% ipython --no-banner

In [1]: import numpy as np

In [2]: from numpy import linalg as LA

In [3]: np.set_printoptions(precision=1, suppress=True, linewidth=160, floatmode="fixed")

In [4]: m1 = np.array([[0.8, 0.0, -0.6], [0.0, 1.0, 0.0], [0.6, 0.0, 0.8]])

In [5]: # orthonormal columns

In [6]: vec = np.array([1, 3, 0])

In [7]: target = m1 @ vec

In [8]: target
Out[8]: array([0.8, 3.0, 0.6])

In [9]: np.round(LA.solve(m1, 2 * target), 1) + 0
Out[9]: array([2.0, 6.0, 0.0])

In [10]: np.round(LA.solve(m1, target), 1) + 0
Out[10]: array([1.0, 3.0, 0.0])

In [11]: np.round(LA.solve(m1, m1[:, 0]), 1) + 0
Out[11]: array([1.0, 0.0, 0.0])

In [12]: LA.solve(m1.T, m1[2])
Out[12]: array([0.0, 0.0, 1.0])

In [13]: f = np.array([0, 2, 0])

In [14]: np.convolve(m1[2], f)
Out[14]: array([0.0, 1.2, 0.0, 1.6, 0.0])

In [15]: np.array([np.convolve(row, f, "same") for row in m1])
Out[15]: 
array([[ 1.6,  0.0, -1.2],
       [ 0.0,  2.0,  0.0],
       [ 1.2,  0.0,  1.6]])

In [16]: np.correlate(m1[2], m1[0], "full")
Out[16]: array([-0.4,  0.0,  0.0,  0.0,  0.6])

In [17]: np.poly(m1)
Out[17]: array([ 1.0, -2.6,  2.6, -1.0])

In [18]: round(LA.eigvals(m1).sum().real, 1)
Out[18]: np.float64(2.6)

In [19]: np.round(LA.det(m1[::-1]), 1)
Out[19]: np.float64(-1.0)

In [20]: round(float(LA.det(m1.T)), 1)
Out[20]: 1.0

In [21]: LA.eigvals(m1)
Out[21]: array([0.8+0.6j, 0.8-0.6j, 1.0+0.0j])

In [22]: vec = np.array([9, -9, -8])

In [23]: round(float(LA.det(m1)), 1)
Out[23]: 1.0

In [24]: np.abs(LA.eigvals(m1))
Out[24]: array([1.0, 1.0, 1.0])

In [25]: [p for p in range(1, 25) if np.allclose(LA.matrix_power(m1, p), np.eye(3))]
Out[25]: []

In [26]: J = np.loadtxt("arr.csv", delimiter=",")

In [27]: J
Out[27]: 
array([[ 2.8, -1.6,  3.3, -7.0],
       [-3.3, -1.2,  8.3,  1.6],
       [-5.2,  6.8, -1.4, -4.1]])

In [28]: cov = J.T @ J

In [29]: (J @ J.T).shape
Out[29]: (3, 3)

In [30]: round(float(np.trace(cov)), 1), round(float((J ** 2).sum()), 1)
Out[30]: (246.6, 246.6)

In [31]: LA.svd(J, compute_uv=False) ** 2
Out[31]: array([100.0,  81.0,  65.6])

In [32]: np.diag(cov)
Out[32]: array([45.5, 50.9, 82.1, 68.2])
